>>> import numpy as np
>>> from numpy import linalg as LA
>>> np.set_printoptions(suppress=True, linewidth=140)
>>> rd = lambda a: np.round(a, 2) + 0
>>> F = np.loadtxt("run1.csv", delimiter=",")
>>> print(rd(F))
[[ 1.21  1.47  2.32]
 [-2.73  0.93  0.84]
 [ 0.3   2.45 -1.71]]
>>> def softmax(z):
...     e = np.exp(z - z.max(axis=-1, keepdims=True))
...     return e / e.sum(axis=-1, keepdims=True)
... 
>>> rd(softmax(F).sum(axis=1))
array([1., 1., 1.])
>>> rd(softmax(10 * F[0]))
array([0., 0., 1.])
>>> att = F @ F.T / np.sqrt(3)
>>> rd(softmax(att))
array([[0.99, 0.01, 0.01],
       [0.01, 0.99, 0.01],
       [0.01, 0.01, 0.99]])
>>> feats = np.array([[6, -15, 9, 3], [6, -15, 9, 3], [-4, 10, -6, -2]])
>>> feats
array([[  6, -15,   9,   3],
       [  6, -15,   9,   3],
       [ -4,  10,  -6,  -2]])
>>> U, sigma, VT = LA.svd(feats)
>>> np.argmax(sigma[:-1] / (sigma[1:] + 1e-6)) + 1
np.int64(1)
>>> A2 = U[:, :1] @ np.diag(sigma[:1]) @ VT[:1]
>>> rd(LA.norm(feats - A2, 2)), rd(sigma[1])
(np.float64(0.0), np.float64(0.0))
>>> rd(np.abs(feats - A2).max())
np.float64(0.0)
>>> print(rd(A2))
[[  6. -15.   9.   3.]
 [  6. -15.   9.   3.]
 [ -4.  10.  -6.  -2.]]
>>> rd(LA.norm(feats - A2) / LA.norm(feats))
np.float64(0.0)
>>> blk = np.stack([feats, 2 * feats, feats[::-1]])
>>> (blk @ feats.T).shape
(3, 3, 3)
>>> np.einsum("bij,cij->bc", blk, blk)
array([[ 858, 1716, -117],
       [1716, 3432, -234],
       [-117, -234,  858]])
>>> blk.sum(axis=0)
array([[ 14, -35,  21,   7],
       [ 24, -60,  36,  12],
       [ -6,  15,  -9,  -3]])
>>> LA.matrix_rank(blk.reshape(3, -1))
np.int64(2)
>>> rd(LA.norm(blk, axis=(1, 2)))
array([29.29, 58.58, 29.29])
>>> LA.matrix_rank(blk)
array([1, 1, 1])
>>> A = np.load("sample6.npy")
>>> A
array([[0.6 , 0.4 , 0.  ],
       [0.  , 1.  , 0.  ],
       [0.  , 0.33, 0.67]])
>>> rd(np.sort(np.abs(LA.eigvals(A)))[::-1])
array([1.  , 0.67, 0.6 ])
>>> rd(LA.matrix_power(A, 2))
array([[0.36, 0.64, 0.  ],
       [0.  , 1.  , 0.  ],
       [0.  , 0.55, 0.45]])
>>> A @ np.ones(3)
array([1., 1., 1.])
>>> p = np.eye(3)[2]
>>> for _ in range(4):
...     p = p @ A
...     print(p.round(2))
... 
[0.   0.33 0.67]
[0.   0.55 0.45]
[0.  0.7 0.3]
[0.  0.8 0.2]
>>> w, evecs = LA.eig(A)
>>> print(A @ evecs[:, 0] - w[0] * evecs[:, 0])
[0. 0. 0.]
>>> print(rd(np.sort(LA.eigvals(A.T))))
[0.6  0.67 1.  ]
>>> rd(np.sort(LA.eigvals(A @ A)))
array([0.36, 0.45, 1.  ])
>>> x0 = np.array([1, 3, 3])
>>> y = A @ x0
>>> rd(y)
array([1.8, 3. , 3. ])
>>> rd(LA.solve(A, A[:, 1]))
array([0., 1., 0.])
>>> rd(LA.solve(A, y))
array([1., 3., 3.])
>>> rd(LA.solve(A.T, A[0]))
array([1., 0., 0.])
>>> x0 = np.array([-3, 2, 2])
>>> y = F @ x0
>>> rd(y)
array([ 3.94, 11.71,  0.56])
>>> rd(LA.solve(F, F[:, 1]))
array([0., 1., 0.])
>>> J = np.load("m.npy")
>>> J
array([[-1.4, -2. ,  0.1, -0.6],
       [ 0.1, 34. ,  0.1,  0. ],
       [-1. , 42. ,  2.4, -0.5]])
>>> U, sigma = LA.svd(J)
Traceback (most recent call last):
  File "<python-input-50>", line 1, in <module>
    U, sigma = LA.svd(J)
    ^^^^^^^^
ValueError: too many values to unpack (expected 2)
>>> U, sigma, VT = LA.svd(J, full_matrices=False)
>>> print(U.shape, sigma.shape, VT.shape)
(3, 3) (3,) (3, 4)
>>> rd(np.abs(VT[0]))
array([0.01, 1.  , 0.04, 0.01])
>>> rd(sigma / sigma[0])
array([1.  , 0.04, 0.02])
>>> rd(np.cumsum(sigma ** 2) / np.sum(sigma ** 2))
array([1., 1., 1.])
>>> rd(U.T @ J @ VT.T)
array([[54.11,  0.  ,  0.  ],
       [ 0.  ,  2.  ,  0.  ],
       [ 0.  ,  0.  ,  1.05]])
>>> rd(U.T @ U)
array([[1., 0., 0.],
       [0., 1., 0.],
       [0., 0., 1.]])
>>> rd(VT @ VT.T)
array([[1., 0., 0.],
       [0., 1., 0.],
       [0., 0., 1.]])
>>> np.allclose(U * sigma @ VT, J)
True
>>> print(J.reshape(2, -1))
[[-1.4 -2.   0.1 -0.6  0.1 34. ]
 [ 0.1  0.  -1.  42.   2.4 -0.5]]
>>> blk = J.reshape(3, 2, -1)
>>> print(np.einsum("ihd,jhd->hij", blk, blk).shape)
(2, 3, 3)
>>> rd(np.einsum("ihd,ihd->ih", blk, blk))
array([[   5.96,    0.37],
       [1156.01,    0.01],
       [1765.  ,    6.01]])
>>> f, g = J[1], J[0]
>>> f @ g
np.float64(-68.13)
>>> p = (f @ g) / (f @ f) * f
>>> rd(p)
array([-0.01, -2.  , -0.01,  0.  ])
>>> rd(LA.norm(f + g) ** 2 + LA.norm(f - g) ** 2)
np.float64(2324.7)
>>> rd(g - p)
array([-1.39,  0.  ,  0.11, -0.6 ])
>>> LA.matrix_rank(np.outer(f, g))
np.int64(1)
>>> ang = np.radians(30)
>>> Rm = np.eye(4)
>>> Rm[2, 2] = Rm[1, 1] = np.cos(ang)
>>> Rm[2, 1], Rm[1, 2] = -np.sin(ang), np.sin(ang)
>>> rd(Rm)
array([[ 1.  ,  0.  ,  0.  ,  0.  ],
       [ 0.  ,  0.87,  0.5 ,  0.  ],
       [ 0.  , -0.5 ,  0.87,  0.  ],
       [ 0.  ,  0.  ,  0.  ,  1.  ]])
>>> A2 = J @ Rm.T
>>> rd(A2)
array([[ -1.4 ,  -1.68,   1.09,  -0.6 ],
       [  0.1 ,  29.49, -16.91,   0.  ],
       [ -1.  ,  37.57, -18.92,  -0.5 ]])
>>> rd(np.abs(A2 - J).max(axis=0))
array([ 0.  ,  4.51, 21.32,  0.  ])
>>> rd(LA.det(Rm)), rd(np.trace(Rm))
(np.float64(1.0), np.float64(3.73))
>>> LA.cond(A2) > 100
np.False_
>>> np.argsort(-LA.norm(A2, axis=0).round(6), kind="stable")[:3]
array([1, 2, 0])
>>> [round(float(x), 2) for x in LA.svd(A2, compute_uv=False)[:3]]
[54.11, 2.0, 1.05]
>>> M = np.array([[0.2, -0.1, -1.8],
...     [-0.6, -0.2, 1.5],
...     [0.3, 0.6, -0.7],
...     [1.1, -0.1, -0.1],
...     [0.7, -1.3, 1.1],
...     [-0.2, 1.6, 0.9],
...     [0.2, -0.9, 0.3],
...     [0.4, 0.4, -0.5],
...     [0.4, -0.7, -0.7],
...     [0.3, 0.1, -0.3]])
>>> rng = np.random.default_rng(78156)
>>> M[:, 2] = 4 * M[:, 0] + 0.02 * rng.normal(size=10)
>>> rd(M)
array([[ 0.2 , -0.1 ,  0.82],
       [-0.6 , -0.2 , -2.4 ],
       [ 0.3 ,  0.6 ,  1.21],
       [ 1.1 , -0.1 ,  4.4 ],
       [ 0.7 , -1.3 ,  2.78],
       [-0.2 ,  1.6 , -0.81],
       [ 0.2 , -0.9 ,  0.81],
       [ 0.4 ,  0.4 ,  1.56],
       [ 0.4 , -0.7 ,  1.62],
       [ 0.3 ,  0.1 ,  1.2 ]])
>>> proj = M @ LA.solve(M.T @ M, M.T)
>>> print(np.allclose(proj @ proj, proj))
True
>>> LA.matrix_rank(M, rtol=0.1)
np.int64(2)
>>> print(rd(np.abs(LA.svd(M)[2][-1])))
[0.97 0.   0.24]
>>> x0 = np.array([-3, 2, -3])
>>> y = M @ x0
>>> rd(LA.solve(M.T @ M, M.T @ y))
array([-3.,  2., -3.])
>>> y = y + 0.05 * rng.normal(size=10)
>>> rd(y)
array([ -3.23,   8.6 ,  -3.28, -16.73, -13.07,   6.24,  -4.84,  -5.13,  -7.54,  -4.3 ])
>>> coef, *_ = LA.lstsq(M, y)
>>> print([round(float(LA.norm(LA.solve(M.T @ M + lam * np.eye(3), M.T @ y))), 2) for lam in (0, 1, 10, 100)])
[5.96, 4.01, 3.24, 1.23]
>>> K = np.array([[-1, 0, 0, 0], [-3, 1, 0, 0], [-2, -2, -2, 0], [-3, 0, 0, -2]])
>>> blk = np.stack([K, -2 * K, K[::-1]])
>>> rd(LA.det(blk))
array([ -4., -64.,  -4.])
>>> LA.matrix_rank(blk.reshape(3, -1))
np.int64(2)
>>> LA.matrix_rank(blk)
array([4, 4, 4])
>>> np.poly(K)
array([ 1.,  4.,  3., -4., -4.])
>>> rd(LA.det(K[::-1]))
np.float64(-4.0)
>>> np.kron(np.eye(2, dtype=int), K)
array([[-1,  0,  0,  0,  0,  0,  0,  0],
       [-3,  1,  0,  0,  0,  0,  0,  0],
       [-2, -2, -2,  0,  0,  0,  0,  0],
       [-3,  0,  0, -2,  0,  0,  0,  0],
       [ 0,  0,  0,  0, -1,  0,  0,  0],
       [ 0,  0,  0,  0, -3,  1,  0,  0],
       [ 0,  0,  0,  0, -2, -2, -2,  0],
       [ 0,  0,  0,  0, -3,  0,  0, -2]])
>>> rd(LA.det(K.T))
np.float64(-4.0)
>>> print(K @ K)
[[ 1  0  0  0]
 [ 0  1  0  0]
 [12  2  4  0]
 [ 9  0  0  4]]
>>> rd(np.sort(LA.eigvals(K)))
array([-2., -2., -1.,  1.])
>>> LA.matrix_power(K - np.diag(np.diag(K)), 4)
array([[0, 0, 0, 0],
       [0, 0, 0, 0],
       [0, 0, 0, 0],
       [0, 0, 0, 0]])
>>> np.prod(np.diag(K)), rd(LA.det(K))
(np.int64(-4), np.float64(-4.0))
>>> A2 = LA.invert(K)
Traceback (most recent call last):
  File "<python-input-111>", line 1, in <module>
    A2 = LA.invert(K)
         ^^^^^^^^^
AttributeError: module 'numpy.linalg' has no attribute 'invert'
>>> A2 = K ** -1
Traceback (most recent call last):
  File "<python-input-112>", line 1, in <module>
    A2 = K ** -1
         ~~^^~~~
ValueError: Integers to negative integer powers are not allowed.
>>> A2 = LA.inv(K)
>>> print(rd(LA.inv(A2)))
[[-1.  0.  0.  0.]
 [-3.  1.  0.  0.]
 [-2. -2. -2.  0.]
 [-3.  0.  0. -2.]]
>>> rd(LA.cond(K))
np.float64(27.77)
>>> rd(LA.det(K) * LA.det(A2))
np.float64(1.0)
>>> np.allclose(A2, K.T)
False
>>> rd(LA.det(K) * A2)
array([[  4.,   0.,   0.,   0.],
       [ 12.,  -4.,   0.,   0.],
       [-16.,   4.,   2.,   0.],
       [ -6.,   0.,   0.,   2.]])
>>> mat = np.array([[-1, -1, 1], [0, 1, 2], [3, -1, -3]])
>>> mat
array([[-1, -1,  1],
       [ 0,  1,  2],
       [ 3, -1, -3]])
>>> x0 = np.array([2, 3, 2])
>>> y = mat @ x0
>>> coef, lr = np.zeros(3), 1 / LA.norm(mat, 2) ** 2
>>> for i in range(6):
...     coef -= lr * mat.T @ (mat @ coef - y)
...     if i % 1 == 0: print(i, round(LA.norm(mat @ coef - y), 2))
... 
0 5.98
1 5.23
2 4.57
3 4.0
4 3.5
5 3.06
>>> print(rd(coef))
[0.81 1.79 1.38]
>>> q, Rm = LA.qr(mat)
>>> q.shape, Rm.shape
((3, 3), (3, 3))
>>> rd(q @ Rm)
array([[-1., -1.,  1.],
       [ 0.,  1.,  2.],
       [ 3., -1., -3.]])
>>> rd(q)
array([[-0.32,  0.74,  0.59],
       [ 0.  , -0.62,  0.78],
       [ 0.95,  0.25,  0.2 ]])
>>> rd(np.trace(q @ q.T))
np.float64(3.0)
>>> rd(Rm)
array([[ 3.16, -0.63, -3.16],
       [ 0.  , -1.61, -1.24],
       [ 0.  ,  0.  ,  1.57]])
>>> rd(abs(Rm[0, 0])), rd(LA.norm(mat[:, 0]))
(np.float64(3.16), np.float64(3.16))
>>> x0 = np.array([-2, 2, 3])
>>> y = mat @ x0
>>> y
array([  3,   8, -17])
>>> rd(LA.solve(mat, -3 * y))
array([ 6., -6., -9.])
>>> rd(LA.solve(mat, y))
array([-2.,  2.,  3.])
>>> E = np.load("a.npy")
>>> E
array([[ 2.,  1.,  2.,  3.],
       [ 0.,  2.,  2.,  2.],
       [ 0.,  1.,  2.,  1.],
       [ 0., -1., -2., -1.]])
>>> U, sigma, VT = LA.svd(E)
>>> np.argmax(sigma[:-1] / (sigma[1:] + 1e-6)) + 1
np.int64(3)
>>> A2 = U[:, :3] @ np.diag(sigma[:3]) @ VT[:3]
>>> rd(A2)
array([[ 2.,  1.,  2.,  3.],
       [ 0.,  2.,  2.,  2.],
       [ 0.,  1.,  2.,  1.],
       [ 0., -1., -2., -1.]])
>>> LA.matrix_rank(A2)
np.int64(3)
>>> U, sigma, VT = LA.svd(E)
>>> evecs = VT[:(sigma > 1e-8).sum()]
>>> x0 = E[2] + 5 * E[3] + rng.integers(2) * np.eye(4)[3]
>>> x0
array([ 0., -4., -8., -4.])
>>> rd(LA.norm(x0 - evecs.T @ evecs @ x0))
np.float64(0.0)
>>> LA.matrix_rank(np.vstack([E, x0]))
np.int64(3)
>>> r = LA.matrix_rank(E)
>>> r
np.int64(3)
>>> N = LA.svd(E)[2][r:].T
>>> rd(N @ N.T)
array([[ 0.33,  0.33,  0.  , -0.33],
       [ 0.33,  0.33,  0.  , -0.33],
       [ 0.  ,  0.  ,  0.  ,  0.  ],
       [-0.33, -0.33,  0.  ,  0.33]])
>>> rd(E @ N)
array([[0.],
       [0.],
       [0.],
       [0.]])
>>> LA.matrix_rank(E.T @ E), LA.matrix_rank(E @ E.T)
(np.int64(3), np.int64(3))
>>> [int(LA.matrix_rank(np.delete(E, i, axis=0))) for i in range(4)]
[2, 2, 3, 3]
>>> rd(N[:, 0] / N[np.abs(N[:, 0]).round(6).argmax(), 0])
array([ 1.,  1.,  0., -1.])
